$ ipython --no-banner

In [1]: import numpy as np

In [2]: np.set_printoptions(precision=2, suppress=True, linewidth=140, legacy="1.25")

In [3]: A = np.array([[-20, -16, 0], [-5, -7, -12], [-40, -29, 12], [-15, -10, 8]])

In [4]: # looks like rank 2

In [5]: left, sig, Vh = np.linalg.svd(A, full_matrices=False)

In [6]: left.shape, sig.shape, Vh.shape
Out[6]: ((4, 3), (3,), (3, 3))

In [7]: np.cumsum(sig ** 2) / np.sum(sig ** 2)
Out[7]: array([0.94, 1.  , 1.  ])

In [8]: np.abs(Vh[0])
Out[8]: array([0.79, 0.58, 0.19])

In [9]: np.round(sig / sig[0], 2) + 0
Out[9]: array([1.  , 0.26, 0.  ])

In [10]: np.round(Vh @ Vh.T, 2) + 0
Out[10]: 
array([[1., 0., 0.],
       [0., 1., 0.],
       [0., 0., 1.]])

In [11]: round(float(np.sqrt((sig ** 2).sum())), 2), round(np.linalg.norm(A), 2)
Out[11]: (62.03, 62.03)

In [12]: np.diff(A, axis=0)
Out[12]: 
array([[ 15,   9, -12],
       [-35, -22,  24],
       [ 25,  19,  -4]])

In [13]: np.abs(A).max()
Out[13]: 40

In [14]: print(np.round(np.linalg.norm(A), 2))
62.03

In [15]: A.mean(axis=0)
Out[15]: array([-20. , -15.5,   2. ])

In [16]: np.round(np.linalg.svd(A, compute_uv=False), 2) + 0
Out[16]: array([60.1 , 15.36,  0.  ])

In [17]: np.count_nonzero(A)
Out[17]: 11

In [18]: A - A[0]
Out[18]: 
array([[  0,   0,   0],
       [ 15,   9, -12],
       [-20, -13,  12],
       [  5,   6,   8]])

In [19]: A.sum(axis=0)
Out[19]: array([-80, -62,   8])

In [20]: def softmax(z):
    ...:     e = np.exp(z - z.max(axis=-1, keepdims=True))
    ...:     return e / e.sum(axis=-1, keepdims=True)
    ...: 

In [21]: np.round(softmax(A[3] + 3), 2) + 0
Out[21]: array([0., 0., 1.])

In [22]: scores = A @ A.T / np.sqrt(3)

In [23]: softmax(scores).round(6).argmax(axis=1)
Out[23]: array([2, 2, 2, 2])

In [24]: np.round(softmax(scores), 2) + 0
Out[24]: 
array([[0., 0., 1., 0.],
       [0., 0., 1., 0.],
       [0., 0., 1., 0.],
       [0., 0., 1., 0.]])

In [25]: M = np.load("out7.npy")

In [26]: print(M)
[[ 5  2 -2 -5]
 [ 6  3 -1 -4]
 [ 7  4  0 -3]]

In [27]: M.shape
Out[27]: (3, 4)

In [28]: M.sum(axis=0)
Out[28]: array([ 18,   9,  -3, -12])

In [29]: M.mean(axis=0)
Out[29]: array([ 6.,  3., -1., -4.])

In [30]: np.abs(np.diag(np.linalg.qr(M)[1])) > 1e-9
Out[30]: array([ True,  True, False])

In [31]: print(np.round(M @ np.linalg.pinv(M) @ M, 2) + 0)
[[ 5.  2. -2. -5.]
 [ 6.  3. -1. -4.]
 [ 7.  4.  0. -3.]]

In [32]: np.unique(M.round(6), axis=0).shape
Out[32]: (3, 4)

In [33]: print(np.round(np.trace(np.linalg.pinv(M) @ M), 2))
2.0

In [34]: np.linalg.lstsq(M[:-1].T, M[-1])[2]
Out[34]: 2

In [35]: np.allclose(M[:-1].T @ np.linalg.lstsq(M[:-1].T, M[-1])[0], M[-1])
Out[35]: True

In [36]: F = np.load("a.npy")

In [37]: F
Out[37]: 
array([[ 13.62, -14.35,  -2.92],
       [  8.8 ,  -1.58,  17.89],
       [-19.76,  -2.93,   1.06],
       [ 15.92, -10.59,  -5.85],
       [ 12.73,  -4.11, -14.87],
       [  6.68, -17.05,  -8.05],
       [ 13.62,  -5.93,  13.39],
       [ -2.31, -12.35, -15.56],
       [ 12.28,  -8.55,  13.27],
       [-16.99,   0.92, -10.51],
       [  5.76, -11.4 , -15.39],
       [  5.54,   4.28,  18.73],
       [ 14.87,  -3.3 ,  12.96]])

In [38]: C2 = np.cov(F, rowvar=False)

In [39]: C2.shape
Out[39]: (3, 3)

In [40]: round(np.corrcoef(F[:, 2], F[:, 0])[0, 1], 2)
Out[40]: 0.27

In [41]: print(np.linalg.eigvalsh(C2)[::-1])
[206.41 128.42  17.82]

In [42]: F.std(axis=0)
Out[42]: array([11.24,  6.05, 12.75])

In [43]: r0, r1 = F[0], F[11]

In [44]: np.round(r0 @ r0, 2)
Out[44]: 399.95

In [45]: round(float(r0 @ r1), 2)
Out[45]: -40.65

In [46]: pr = (r0 @ r1) / (r0 @ r0) * r0

In [47]: round(float((r1 - pr) @ r0), 2)
Out[47]: 0.0

In [48]: print(round(np.linalg.norm(r0 + r1) ** 2 + np.linalg.norm(r0 - r1) ** 2, 2))
1599.55

In [49]: pr
Out[49]: array([-1.38,  1.46,  0.3 ])

In [50]: r1 - pr
Out[50]: array([ 6.92,  2.82, 18.43])

In [51]: x0 = np.array([1, 1, 0])

In [52]: rhs = F @ x0

In [53]: np.round(np.linalg.pinv(F) @ F, 2) + 0
Out[53]: 
array([[1., 0., 0.],
       [0., 1., 0.],
       [0., 0., 1.]])

In [54]: rng = np.random.default_rng(52)

In [55]: rhs = rhs + 0.05 * rng.normal(size=13)

In [56]: rhs
Out[56]: array([ -0.77,   7.23, -22.69,   5.33,   8.64, -10.34,   7.7 , -14.65,   3.67, -16.04,  -5.66,   9.87,  11.64])

In [57]: c, *_ = np.linalg.lstsq(F, rhs)

In [58]: print(round(float(np.linalg.norm(rhs - F @ c)), 2))
0.12

In [59]: idx = rng.permutation(3)

In [60]: A2 = F[:, idx] * rng.choice([-1, 1], 3)

In [61]: A2
Out[61]: 
array([[ 13.62,   2.92,  14.35],
       [  8.8 , -17.89,   1.58],
       [-19.76,  -1.06,   2.93],
       [ 15.92,   5.85,  10.59],
       [ 12.73,  14.87,   4.11],
       [  6.68,   8.05,  17.05],
       [ 13.62, -13.39,   5.93],
       [ -2.31,  15.56,  12.35],
       [ 12.28, -13.27,   8.55],
       [-16.99,  10.51,  -0.92],
       [  5.76,  15.39,  11.4 ],
       [  5.54, -18.73,  -4.28],
       [ 14.87, -12.96,   3.3 ]])

In [62]: left, _, Vh = np.linalg.svd(F.T @ A2)

In [63]: idx
Out[63]: array([0, 2, 1])

In [64]: idx = F[:, 2] > np.median(F[:, 2])

In [65]: r0 = F[idx].mean(axis=0) - F[~idx].mean(axis=0)

In [66]: ((F - F.mean(axis=0)) @ r0 > 0).astype(int)
Out[66]: array([0, 1, 1, 0, 0, 0, 1, 0, 1, 0, 0, 1, 1])

In [67]: (((F - F.mean(axis=0)) @ r0 > 0) == idx).mean()
Out[67]: 1.0

In [68]: feats = np.load("w.npy")

In [69]: feats
Out[69]: 
array([[ -7.  ,  -7.12,  -5.45],
       [  1.94,   0.39,  10.68],
       [  9.9 ,  12.4 ,  -1.57],
       [  1.29,   0.08,   8.36],
       [  8.35,   8.42,   9.  ],
       [  8.15,   9.06,   4.61],
       [  5.9 ,   5.95,   6.64],
       [ -9.14, -10.49,  -1.39],
       [ -0.69,  -2.05,   7.14],
       [ -1.7 ,  -4.46,  13.1 ],
       [ 12.81,  12.37,  16.02],
       [  6.64,   6.17,   9.96],
       [  1.69,   2.11,   0.57],
       [ -0.81,   0.02,  -3.96],
       [  6.13,   8.32,  -3.81],
       [  8.06,   8.24,   8.13],
       [  0.35,  -0.87,   7.42],
       [ -3.17,  -3.48,  -0.63]])

In [70]: Xs = feats - feats.mean(axis=0)

In [71]: V = np.linalg.svd(Xs)[2][:2]

In [72]: A2 = Xs - Xs @ V.T @ V

In [73]: (Xs @ V.T).std(axis=0)
Out[73]: array([9.12, 5.58])
